$ python3 -q
>>> import numpy as np
>>> import numpy.linalg as la
>>> np.set_printoptions(precision=3, suppress=True, linewidth=100)
>>> rng = np.random.default_rng(877)
>>> m1 = rng.normal(size=(21, 7))
>>> m1 = 5 * m1 / la.norm(m1, axis=1, keepdims=True)
>>> m1
array([[ 1.323,  0.783,  0.041,  0.055,  4.61 ,  0.458, -1.08 ],
       [-0.54 , -1.231,  0.707, -0.594,  2.068, -3.179, -2.821],
       [ 3.857, -1.108, -0.24 ,  0.211, -1.271, -0.093,  2.678],
       [ 0.15 ,  0.138, -1.084,  2.395, -3.912, -0.299, -1.63 ],
       [ 0.16 ,  3.149, -1.536, -0.717,  0.053, -1.849,  2.96 ],
       [-2.026,  2.144,  0.772,  3.6  ,  1.063, -1.254,  0.196],
       [ 0.485, -2.061, -2.095,  3.111,  1.866,  1.677,  0.392],
       [ 1.729, -3.878,  0.761, -1.268, -1.269, -1.727, -0.44 ],
       [-0.18 ,  2.051,  0.849,  2.452, -0.158,  2.944, -2.31 ],
       [-2.968,  0.002, -1.577,  1.899, -2.479,  1.979, -0.192],
       [-2.513, -0.262,  1.162, -0.228,  2.733, -2.819,  1.34 ],
       [ 1.197, -2.192,  0.821, -3.456,  1.107,  1.311,  1.788],
       [-2.196,  2.08 ,  0.17 , -2.042,  3.401, -0.193, -0.226],
       [ 2.007, -3.986,  1.311, -1.608, -0.059,  0.793,  0.391],
       [ 0.338,  0.388,  2.118,  2.493, -3.39 , -1.336, -0.871],
       [ 2.509, -0.359,  0.268, -0.743, -3.832,  0.271, -1.788],
       [-3.001, -0.18 ,  1.48 , -0.537,  0.136, -2.859, -2.301],
       [ 2.332,  1.86 , -2.319, -0.417, -1.909, -2.135,  1.532],
       [ 0.667,  4.435, -0.753,  1.737, -0.035, -0.337,  1.09 ],
       [-1.866, -2.97 , -3.383,  0.904, -0.127,  0.545,  0.356],
       [-0.739, -1.606, -2.26 ,  1.975,  1.82 , -0.569,  3.037]])
>>> la.norm(m1, axis=0)
array([ 8.664, 10.065,  6.774,  8.616, 10.406,  7.71 ,  7.798])
>>> round(float(la.norm(m1[5] - m1[1])), 3)
6.709
>>> la.norm(m1, axis=1)
array([5., 5., 5., 5., 5., 5., 5., 5., 5., 5., 5., 5., 5., 5., 5., 5., 5., 5., 5., 5., 5.])
>>> print(round(float(la.norm(m1, "nuc")), 3))
58.374
>>> lab = m1[:, 0] > np.median(m1[:, 0])
>>> f = m1[lab].mean(axis=0) - m1[~lab].mean(axis=0)
>>> np.argsort(-np.abs(f).round(6), kind="stable")
array([0, 1, 4, 3, 5, 6, 2])
>>> f
array([ 3.073, -0.913,  0.419, -0.816, -0.836,  0.575,  0.514])
>>> lab.astype(int)
array([1, 0, 1, 0, 0, 0, 1, 1, 0, 0, 0, 1, 0, 1, 1, 1, 0, 1, 1, 0, 0])
>>> K = np.array([[0.02, 3.0, 3.0, -1.0, 3.0],
...     [2.0, -0.98, -2.0, 3.0, 0.0],
...     [-1.0, -2.0, 0.02, 1.0, -3.0],
...     [-2.0, -1.0, 1.0, 1.02, -2.0],
...     [0.0, 3.0, 3.0, -1.0, 3.02]])
>>> D = la.norm(m1[:, None] - m1[None], axis=-1)
>>> la.matrix_rank(D ** 2)
np.int64(8)
>>> np.unravel_index(D.round(6).argmax(), D.shape)
(np.int64(13), np.int64(18))
>>> D.mean(axis=1).argmax()
np.int64(11)
>>> np.flatnonzero(D[12] < D.mean() / 2)
array([12])
>>> D[12].round(6).argsort(kind="stable")[:4]
array([12, 10,  0, 16])
>>> D[:5, :5]
array([[0.   , 5.578, 7.689, 9.057, 7.242],
       [5.578, 0.   , 8.474, 7.744, 7.998],
       [7.689, 8.474, 0.   , 6.808, 6.265],
       [9.057, 7.744, 6.808, 0.   , 7.625],
       [7.242, 7.998, 6.265, 7.625, 0.   ]])
>>> Uu, sig, VT = la.svd(K)
>>> print(np.argmax(sig[:-1] / (sig[1:] + 1e-6)) + 1)
4
>>> sig
array([8.588, 4.475, 2.448, 0.591, 0.008])
>>> Y = Uu[:, :4] @ np.diag(sig[:4]) @ VT[:4]
>>> Y.round(3) + 0
array([[ 0.02 ,  2.996,  3.001, -1.   ,  3.003],
       [ 2.   , -0.98 , -2.   ,  3.   ,  0.   ],
       [-1.   , -2.   ,  0.02 ,  1.   , -3.   ],
       [-2.   , -1.   ,  1.   ,  1.02 , -2.   ],
       [ 0.   ,  3.005,  2.999, -1.   ,  3.017]])
>>> np.round(np.abs(K - Y).max(), 3)
np.float64(0.005)
>>> np.round(la.norm(K - Y, 2), 3), np.round(sig[4], 3)
(np.float64(0.008), np.float64(0.008))
>>> print(la.cond(K) > 100)
True
>>> print(la.matrix_rank(K, rtol=0.1))
3
>>> np.argsort(-la.norm(K, axis=0).round(6), kind="stable")[:3]
array([4, 1, 2])
>>> def softmax(z):
...     e = np.exp(z - z.max(axis=-1, keepdims=True))
...     return e / e.sum(axis=-1, keepdims=True)
... 
>>> softmax(K).sum(axis=1)
array([1., 1., 1., 1., 1.])
>>> softmax(K[4] + 2)
array([0.016, 0.324, 0.324, 0.006, 0.33 ])
>>> np.round(softmax(10 * K[4]), 3) + 0
array([0.   , 0.31 , 0.31 , 0.   , 0.379])
>>> att = K @ K.T / np.sqrt(5)
>>> print(softmax(att)[4] @ K)
[ 0.01  3.    3.   -1.    3.01]
>>> np.round(softmax(att + np.triu(np.full(att.shape, -np.inf), 1)), 3) + 0
array([[1.   , 0.   , 0.   , 0.   , 0.   ],
       [0.   , 1.   , 0.   , 0.   , 0.   ],
       [0.   , 0.004, 0.996, 0.   , 0.   ],
       [0.   , 0.001, 0.499, 0.499, 0.   ],
       [0.493, 0.   , 0.   , 0.   , 0.507]])
>>> softmax(att).round(6).argmax(axis=1)
array([4, 1, 2, 3, 4])
>>> np.round(softmax(att), 3) + 0
array([[0.493, 0.   , 0.   , 0.   , 0.507],
       [0.   , 0.999, 0.001, 0.   , 0.   ],
       [0.   , 0.004, 0.851, 0.145, 0.   ],
       [0.   , 0.001, 0.499, 0.499, 0.   ],
       [0.493, 0.   , 0.   , 0.   , 0.507]])
>>> np.allclose(K @ K.T, K.T @ K)
False
>>> np.allclose(K, K.T)
False
>>> A = np.array([[-4.0, 1.0, 1.0, -1.0],
...     [0.0, -1.0, 0.0, 0.0],
...     [-3.0, 1.0, 0.0, -1.0],
...     [-1.0, 3.0, 1.0, -2.0]])
>>> vals, V = la.eig(A)
>>> round(float(np.prod(vals)), 3)
6.0
>>> np.sort(la.eigvals(la.inv(A)))
array([-1.   , -1.   , -0.5  , -0.333])
>>> np.sort(la.eigvals(A.T))
array([-3., -2., -1., -1.])
>>> vals
array([-3., -2., -1., -1.])
>>> np.diff(A, axis=0)
array([[ 4., -2., -1.,  1.],
       [-3.,  2.,  0., -1.],
       [ 2.,  2.,  1., -1.]])
>>> A.sum(axis=1)
array([-3., -1., -3.,  1.])
>>> round(float(la.norm(A)), 3)
6.782
>>> Y = A + rng.integers(-2, 3, (4, 2)) @ rng.integers(-2, 3, (2, 4))
>>> print(Y)
[[ 0. -2.  1. -1.]
 [ 0.  1.  4. -4.]
 [-7.  3. -2.  1.]
 [-1.  5.  5. -6.]]
>>> la.matrix_rank(Y - A, tol=1e-8)
np.int64(2)
>>> Y - A
array([[ 4., -3.,  0.,  0.],
       [ 0.,  2.,  4., -4.],
       [-4.,  2., -2.,  2.],
       [ 0.,  2.,  4., -4.]])
>>> print(np.abs(Y - A).sum(axis=1))
[ 7. 10. 10. 10.]
>>> W0 = np.loadtxt("mat.csv", delimiter=",")
>>> print(W0)
[[-0.693  0.567  0.955 -0.217 -1.117 -0.057 -0.113]
 [ 1.906 -3.01  -5.352  1.579  5.5   -0.367 -0.031]
 [-0.748  0.633  1.188 -0.095 -0.979  0.396  0.22 ]
 [-1.079  1.561  2.786 -0.928 -3.074  0.259  0.14 ]
 [-1.19   1.916  3.392 -0.704 -3.308 -0.039  0.092]
 [-0.961  0.931  1.956 -0.784 -1.789  0.207  0.318]
 [ 1.345 -1.999 -3.405  1.012  3.068 -0.197  0.24 ]
 [ 0.364 -0.928 -1.148  0.839  1.352  0.345  0.094]
 [ 1.581 -1.552 -3.02   0.628  2.176 -0.112  0.494]
 [ 0.654 -1.876 -1.948  0.877  1.836 -0.26   0.225]
 [-1.322  2.552  4.417 -1.265 -4.126  0.11   0.147]
 [ 0.486 -0.777 -1.213  0.273  0.709  0.     0.131]
 [-0.076  0.565  0.821 -0.642 -1.199 -0.152  0.096]
 [-0.442  0.445 -0.129  0.045  0.158 -0.024 -0.277]
 [-1.592  2.5    3.85  -0.963 -3.77  -0.365 -0.342]
 [-0.131  0.307 -0.199 -0.209  0.07  -0.613  0.529]
 [ 1.156 -2.828 -3.829  1.133  3.488  0.605  0.912]
 [ 0.956 -0.941 -1.875  0.662  2.071  0.549  0.145]
 [ 2.162 -4.697 -6.815  2.057  7.022 -0.518 -0.294]
 [ 0.592 -2.144 -2.872  0.687  2.954 -0.307  0.21 ]
 [-1.646  2.591  3.771 -1.017 -4.067  0.269 -0.059]
 [-0.486  0.065 -0.199 -0.343 -0.783 -0.431 -0.125]
 [ 0.562 -0.954 -1.186  0.528  1.305  0.617  0.277]
 [-0.73   1.798  2.738 -0.963 -2.555  0.219 -0.468]
 [ 1.312 -2.095 -3.134  1.123  2.908 -0.508  0.079]
 [ 0.368 -0.658 -1.062  0.439  1.438 -0.146  0.213]
 [ 0.679 -0.578 -0.378  0.655  0.326 -0.263  0.075]]
>>> hat = W0 @ la.solve(W0.T @ W0, W0.T)
>>> round(float(np.trace(hat)), 3)
7.0
>>> np.round(la.eigvalsh(hat), 3) + 0
array([0., 0., 0., 0., 0., 0., 0., 0., 0., 0., 0., 0., 0., 0., 0., 0., 0., 0., 0., 0., 1., 1., 1.,
       1., 1., 1., 1.])
>>> np.argsort(-la.norm(W0, axis=0).round(6), kind="stable")[:3]
array([2, 4, 1])
>>> round(float(la.norm(W0, 2) / la.norm(W0)), 3)
0.99
>>> O, R = la.qr(W0)
>>> round(abs(R[0, 0]), 3), round(float(la.norm(W0[:, 0])), 3)
(np.float64(5.583), 5.583)
>>> np.round(O.T @ O, 3) + 0
array([[1., 0., 0., 0., 0., 0., 0.],
       [0., 1., 0., 0., 0., 0., 0.],
       [0., 0., 1., 0., 0., 0., 0.],
       [0., 0., 0., 1., 0., 0., 0.],
       [0., 0., 0., 0., 1., 0., 0.],
       [0., 0., 0., 0., 0., 1., 0.],
       [0., 0., 0., 0., 0., 0., 1.]])
>>> np.allclose(R.T @ R, W0.T @ W0)
True
>>> mat = np.load("case17.npy")
>>> mat
array([[ 2,  2,  2,  2,  2,  2,  2,  2,  2,  2],
       [ 2,  4,  4,  4,  4,  4,  4,  4,  4,  4],
       [ 2,  4,  6,  6,  6,  6,  6,  6,  6,  6],
       [ 2,  4,  6,  8,  8,  8,  8,  8,  8,  8],
       [ 2,  4,  6,  8, 10, 10, 10, 10, 10, 10],
       [ 2,  4,  6,  8, 10, 12, 12, 12, 12, 12],
       [ 2,  4,  6,  8, 10, 12, 14, 14, 14, 14],
       [ 2,  4,  6,  8, 10, 12, 14, 16, 16, 16],
       [ 2,  4,  6,  8, 10, 12, 14, 16, 18, 18],
       [ 2,  4,  6,  8, 10, 12, 14, 16, 18, 20]])
>>> O, V = la.qr(mat[:, :2])[0], la.qr(mat[:, 2:])[0]
>>> sig = la.svd(O.T @ V, compute_uv=False)
>>> print((sig > 0.9).sum())
1
>>> np.degrees(np.arccos(sig.clip(0, 1)))
array([ 5.261, 76.308])
>>> feats = np.load("test16.npy")
>>> print(feats)
[[ 39.304   1.152 -41.696]
 [ 40.21    0.328 -40.047]
 [ 39.294  -0.388 -38.288]
 [ 41.849   0.657 -39.549]
 [ 40.25   -0.289 -41.358]
 [ 38.368   0.09  -41.752]
 [ 39.327  -1.582 -41.807]
 [ 41.356  -0.788 -39.898]
 [ 38.84   -0.84  -40.178]
 [ 40.321   0.429 -40.728]
 [ 40.084  -0.497 -39.137]
 [ 40.583  -0.299 -39.302]
 [ 40.838  -0.375 -40.8  ]
 [ 39.807   0.772 -41.527]
 [ 39.389  -0.743 -39.724]
 [ 40.309   0.616 -41.211]
 [ 41.681  -0.465 -43.205]
 [ 41.378  -1.38  -40.677]
 [ 39.673   0.539 -40.265]
 [ 39.71   -1.123 -38.003]
 [ 40.925   0.55  -40.315]
 [ 37.99   -0.461 -38.765]
 [ 39.097  -0.121 -41.154]
 [ 39.464  -0.942 -39.915]
 [ 38.139   1.56  -39.863]
 [ 39.158  -0.404 -38.993]]
>>> lab = feats[:, 0] > np.median(feats[:, 0])
>>> f = feats[lab].mean(axis=0) - feats[~lab].mean(axis=0)
>>> ((feats - feats.mean(axis=0)) @ f > 0).astype(int)
array([1, 1, 0, 1, 1, 0, 0, 1, 0, 1, 0, 1, 1, 1, 0, 1, 1, 1, 0, 0, 1, 0, 0, 0, 0, 0])
>>> f
array([ 1.68 ,  0.194, -0.565])
>>> lab.astype(int)
array([0, 1, 0, 1, 1, 0, 0, 1, 0, 1, 1, 1, 1, 1, 0, 1, 1, 1, 0, 0, 1, 0, 0, 0, 0, 0])
>>> Y = feats + rng.integers(-2, 3, (26, 1)) @ rng.integers(-2, 3, (1, 3))
>>> Y
array([[ 43.304,   5.152, -39.696],
       [ 42.21 ,   2.328, -39.047],
       [ 35.294,  -4.388, -40.288],
       [ 37.849,  -3.343, -41.549],
       [ 40.25 ,  -0.289, -41.358],
       [ 38.368,   0.09 , -41.752],
       [ 43.327,   2.418, -39.807],
       [ 41.356,  -0.788, -39.898],
       [ 34.84 ,  -4.84 , -42.178],
       [ 40.321,   0.429, -40.728],
       [ 36.084,  -4.497, -41.137],
       [ 44.583,   3.701, -37.302],
       [ 38.838,  -2.375, -41.8  ],
       [ 39.807,   0.772, -41.527],
       [ 43.389,   3.257, -37.724],
       [ 40.309,   0.616, -41.211],
       [ 39.681,  -2.465, -44.205],
       [ 39.378,  -3.38 , -41.677],
       [ 41.673,   2.539, -39.265],
       [ 35.71 ,  -5.123, -40.003],
       [ 40.925,   0.55 , -40.315],
       [ 39.99 ,   1.539, -37.765],
       [ 35.097,  -4.121, -43.154],
       [ 35.464,  -4.942, -41.915],
       [ 42.139,   5.56 , -37.863],
       [ 41.158,   1.596, -37.993]])
>>> la.matrix_rank(Y - feats, tol=1e-8)
np.int64(1)
>>> print(np.round(la.svd(Y - feats, compute_uv=False), 3) + 0)
[22.249  0.     0.   ]
>>> arr = np.load("data.npy")
>>> print(arr)
[[2 2 3 3 0 2 3 2 1 2 3]
 [2 2 1 2 3 3 3 1 2 3 3]
 [3 1 4 2 3 0 1 2 2 2 0]
 [3 2 2 2 1 1 2 1 3 3 2]
 [0 3 3 1 4 3 2 1 4 4 2]
 [2 3 0 1 3 2 4 1 3 0 1]
 [3 3 1 2 2 4 4 2 2 3 3]
 [2 1 2 1 1 1 2 4 3 2 3]
 [1 2 2 3 4 3 2 3 0 4 0]
 [2 3 2 3 4 0 3 2 4 2 3]
 [3 3 0 2 2 1 3 3 0 3 2]]
>>> Y = la.inv(A)
>>> np.round(A @ Y, 3) + 0
array([[1., 0., 0., 0.],
       [0., 1., 0., 0.],
       [0., 0., 1., 0.],
       [0., 0., 0., 1.]])
>>> print(np.round(la.inv(Y), 3) + 0)
[[-4.  1.  1. -1.]
 [ 0. -1.  0.  0.]
 [-3.  1.  0. -1.]
 [-1.  3.  1. -2.]]
>>> round(la.det(A) * la.det(Y), 3)
np.float64(1.0)
>>> np.round(la.det(A) * Y, 3) + 0
array([[-1.,  1., -1.,  1.],
       [ 0., -6.,  0.,  0.],
       [ 5.,  1., -7.,  1.],
       [ 3., -9., -3., -3.]])
>>> round(la.slogdet(A)[0], 3)
np.float64(1.0)
>>> th = rng.uniform(0, 2 * np.pi, 28)
>>> O, _ = la.qr(np.array([[-0.3, 1.1],
...     [0.3, -1.1],
...     [-1.9, -0.4],
...     [0.5, 1.5],
...     [-1.1, -0.2],
...     [1.5, 0.1],
...     [-0.8, 0.6],
...     [0.1, 0.3],
...     [-0.6, -0.6],
...     [-0.2, -1.0]]))
>>> M = 20 * np.c_[np.cos(th), np.sin(th)] @ O.T
>>> M
array([[  3.909,  -3.909,  12.529,  -0.982,   7.306, -10.249,   6.551,  -0.196,   3.17 ,  -0.271],
       [  8.774,  -8.774,   6.004,   7.804,   3.688,  -6.191,   7.698,   1.561,  -1.291,  -5.813],
       [  2.615,  -2.615,  12.918,  -2.71 ,   7.495, -10.305,   5.819,  -0.542,   3.845,   0.886],
       [  0.208,  -0.208,  12.897,  -5.586,   7.417,  -9.843,   4.222,  -1.117,   4.817,   2.863],
       [ -1.563,   1.563,  12.315,  -7.447,   7.034,  -9.071,   2.868,  -1.489,   5.317,   4.185],
       [ -9.014,   9.014,   0.775, -11.159,   0.2  ,   1.083,  -5.71 ,  -2.232,   3.965,   7.606],
       [  7.164,  -7.164,   9.733,   4.186,   5.788,  -8.728,   7.816,   0.837,   0.782,  -3.61 ],
       [  9.178,  -9.178,   0.62 ,  10.725,   0.606,  -2.174,   6.26 ,   2.145,  -3.502,  -7.413],
       [  7.527,  -7.527,  -5.752,  11.628,  -3.101,   2.976,   3.15 ,   2.326,  -5.251,  -7.552],
       [  8.52 ,  -8.52 ,  -3.044,  11.593,  -1.518,   0.733,   4.664,   2.319,  -4.626,  -7.732],
       [ -8.932,   8.932,  -5.299,  -8.312,  -3.288,   5.685,  -7.579,  -1.662,   1.623,   6.109],
       [  6.064,  -6.064,  11.066,   2.265,   6.524,  -9.537,   7.511,   0.453,   1.736,  -2.39 ],
       [  5.607,  -5.607,  11.482,   1.528,   6.75 ,  -9.768,   7.341,   0.306,   2.081,  -1.916],
       [ -8.57 ,   8.57 ,   2.863, -11.571,   1.413,  -0.587,  -4.754,  -2.314,   4.578,   7.731],
       [ -9.216,   9.216,  -2.964,  -9.71 ,  -1.953,   3.963,  -7.027,  -1.942,   2.626,   6.892],
       [ -0.192,   0.192, -12.894,   5.604,  -7.415,   9.837,  -4.211,   1.121,  -4.823,  -2.876],
       [ -9.048,   9.048,   0.548, -11.097,   0.069,   1.262,  -5.804,  -2.219,   3.893,   7.58 ],
       [ -1.898,   1.898, -13.008,   3.61 ,  -7.527,  10.24 ,  -5.374,   0.722,  -4.171,  -1.497],
       [ -0.875,   0.875,  12.598,  -6.749,   7.216,  -9.414,   3.412,  -1.35 ,   5.145,   3.685],
       [ -6.659,   6.659, -10.413,  -3.273,  -6.164,   9.151,  -7.697,  -0.655,  -1.246,   3.034],
       [  5.236,  -5.236,  11.772,   0.951,   6.907,  -9.92 ,   7.188,   0.19 ,   2.342,  -1.542],
       [  8.818,  -8.818,  -1.84 ,  11.406,  -0.818,  -0.237,   5.242,   2.281,  -4.29 ,  -7.694],
       [ -4.151,   4.151, -12.42 ,   0.642,  -7.25 ,  10.212,  -6.676,   0.128,  -3.03 ,   0.496],
       [ -0.156,   0.156,  12.816,  -5.986,   7.361,  -9.714,   3.957,  -1.197,   4.935,   3.144],
       [  6.358,  -6.358,  10.761,   2.754,   6.357,  -9.36 ,   7.609,   0.551,   1.501,  -2.704],
       [ -3.205,   3.205,  11.331,  -8.971,   6.424,  -8.019,   1.471,  -1.794,   5.612,   5.306],
       [ -9.139,   9.139,  -0.194, -10.871,  -0.36 ,   1.843,  -6.099,  -2.174,   3.648,   7.481],
       [ -2.524,   2.524, -12.934,   2.826,  -7.501,  10.301,  -5.764,   0.565,  -3.888,  -0.965]])
>>> rank = la.matrix_rank(M)
>>> print(rank)
2
>>> N = la.svd(M)[2][rank:].T
>>> print(la.matrix_rank(M.T @ M), la.matrix_rank(M @ M.T))
2 2
>>> [int(la.matrix_rank(M[:i])) for i in range(1, len(M) + 1)]
[1, 2, 2, 2, 2, 2, 2, 2, 2, 2, 2, 2, 2, 2, 2, 2, 2, 2, 2, 2, 2, 2, 2, 2, 2, 2, 2, 2]
